% ipython --no-banner

In [1]: import numpy as np

In [2]: np.set_printoptions(precision=2, suppress=True, linewidth=120)

In [3]: A = np.loadtxt("layer4.csv", delimiter=",")

In [4]: A
Out[4]: 
array([[  0.,   0.,   0.,   0.,   0.],
       [  0.,   9., -15.,  18., -15.],
       [  0., -15.,  25., -30.,  25.],
       [  0.,  18., -30.,  36., -30.],
       [  0., -15.,  25., -30.,  25.]])

In [5]: np.round(np.linalg.norm(A, 2) / np.linalg.norm(A), 2)
Out[5]: np.float64(1.0)

In [6]: np.linalg.cond(A) > 100
Out[6]: np.True_

In [7]: [round(float(x), 2) for x in np.linalg.svd(A, compute_uv=False)[:3]]
Out[7]: [95.0, 0.0, 0.0]

In [8]: rk = np.linalg.matrix_rank(A)

In [9]: rk
Out[9]: np.int64(1)

In [10]: N = np.linalg.svd(A)[2][rk:].T

In [11]: [int(np.linalg.matrix_rank(A[:, :j + 1])) for j in range(5)]
Out[11]: [0, 1, 1, 1, 1]

In [12]: [int(np.linalg.matrix_rank(np.delete(A, i, axis=0))) for i in range(5)]
Out[12]: [1, 1, 1, 1, 1]

In [13]: N.shape
Out[13]: (5, 4)

In [14]: np.linalg.matrix_rank(A.T @ A), np.linalg.matrix_rank(A @ A.T)
Out[14]: (np.int64(1), np.int64(1))

In [15]: evals, V = np.linalg.eigh(A)

In [16]: V @ np.diag(evals) @ V.T
Out[16]: 
array([[  0.,   0.,   0.,   0.,   0.],
       [  0.,   9., -15.,  18., -15.],
       [  0., -15.,  25., -30.,  25.],
       [  0.,  18., -30.,  36., -30.],
       [  0., -15.,  25., -30.,  25.]])

In [17]: (evals > 1e-8).sum(), (evals < -1e-8).sum()
Out[17]: (np.int64(1), np.int64(0))

In [18]: np.abs(V[:, -1]).round(6).argmax()
Out[18]: np.int64(3)

In [19]: evals.round(2) + 0
Out[19]: array([ 0.,  0.,  0.,  0., 95.])

In [20]: np.unique(evals.round(6) + 0, return_counts=True)[1]
Out[20]: array([4, 1])

In [21]: np.linalg.eigvalsh(A + 4 * np.eye(5))
Out[21]: array([ 4.,  4.,  4.,  4., 99.])

In [22]: np.round(np.linalg.eigvalsh(A @ A), 2) + 0
Out[22]: array([   0.,    0.,    0.,    0., 9025.])

In [23]: np.round(V.T @ V, 2) + 0
Out[23]: 
array([[1., 0., 0., 0., 0.],
       [0., 1., 0., 0., 0.],
       [0., 0., 1., 0., 0.],
       [0., 0., 0., 1., 0.],
       [0., 0., 0., 0., 1.]])

In [24]: np.abs(np.diag(np.linalg.qr(A)[1])) > 1e-9
Out[24]: array([False,  True, False, False, False])

In [25]: m1 = np.loadtxt("test15.csv", delimiter=",")

In [26]: m1
Out[26]: 
array([[ 0.58, -0.42, -0.42, -0.25, -0.42, -0.25],
       [-0.42,  0.58, -0.42, -0.25, -0.42, -0.25],
       [-0.42, -0.42,  0.58, -0.25, -0.42, -0.25],
       [-0.25, -0.25, -0.25,  0.85, -0.25, -0.15],
       [-0.42, -0.42, -0.42, -0.25,  0.58, -0.25],
       [-0.25, -0.25, -0.25, -0.15, -0.25,  0.85]])

In [27]: np.round(np.linalg.eigvalsh(m1).min(), 2)
Out[27]: np.float64(-1.0)

In [28]: [round(float(np.linalg.det(m1[:i, :i])), 2) + 0 for i in range(1, 7)]
Out[28]: [0.58, 0.15, -0.27, -0.42, -0.85, -1.0]

In [29]: M2 = m1 / np.sqrt((m1 ** 2).mean(axis=1, keepdims=True))

In [30]: np.linalg.norm(M2, axis=1)
Out[30]: array([2.45, 2.45, 2.45, 2.45, 2.45, 2.45])

In [31]: M2[0]
Out[31]: array([ 1.41, -1.04, -1.04, -0.62, -1.04, -0.62])

In [32]: np.linalg.matrix_rank(M2) == np.linalg.matrix_rank(m1)
Out[32]: np.True_

In [33]: x = np.array([-2, -3, 3, -2, 3, 1])

In [34]: np.linalg.inv(m1)
Out[34]: 
array([[ 0.58, -0.42, -0.42, -0.25, -0.42, -0.25],
       [-0.42,  0.58, -0.42, -0.25, -0.42, -0.25],
       [-0.42, -0.42,  0.58, -0.25, -0.42, -0.25],
       [-0.25, -0.25, -0.25,  0.85, -0.25, -0.15],
       [-0.42, -0.42, -0.42, -0.25,  0.58, -0.25],
       [-0.25, -0.25, -0.25, -0.15, -0.25,  0.85]])

In [35]: m1.T @ (m1 @ x)
Out[35]: array([-2., -3.,  3., -2.,  3.,  1.])

In [36]: round(np.linalg.det(m1), 2)
Out[36]: np.float64(-1.0)

In [37]: round(np.linalg.norm(x), 2), round(float(np.linalg.norm(m1 @ x)), 2)
Out[37]: (np.float64(6.0), 6.0)

In [38]: [p for p in range(1, 25) if np.allclose(np.linalg.matrix_power(m1, p), np.eye(6))]
Out[38]: [2, 4, 6, 8, 10, 12, 14, 16, 18, 20, 22, 24]

In [39]: np.abs(np.linalg.eigvals(m1))
Out[39]: array([1., 1., 1., 1., 1., 1.])
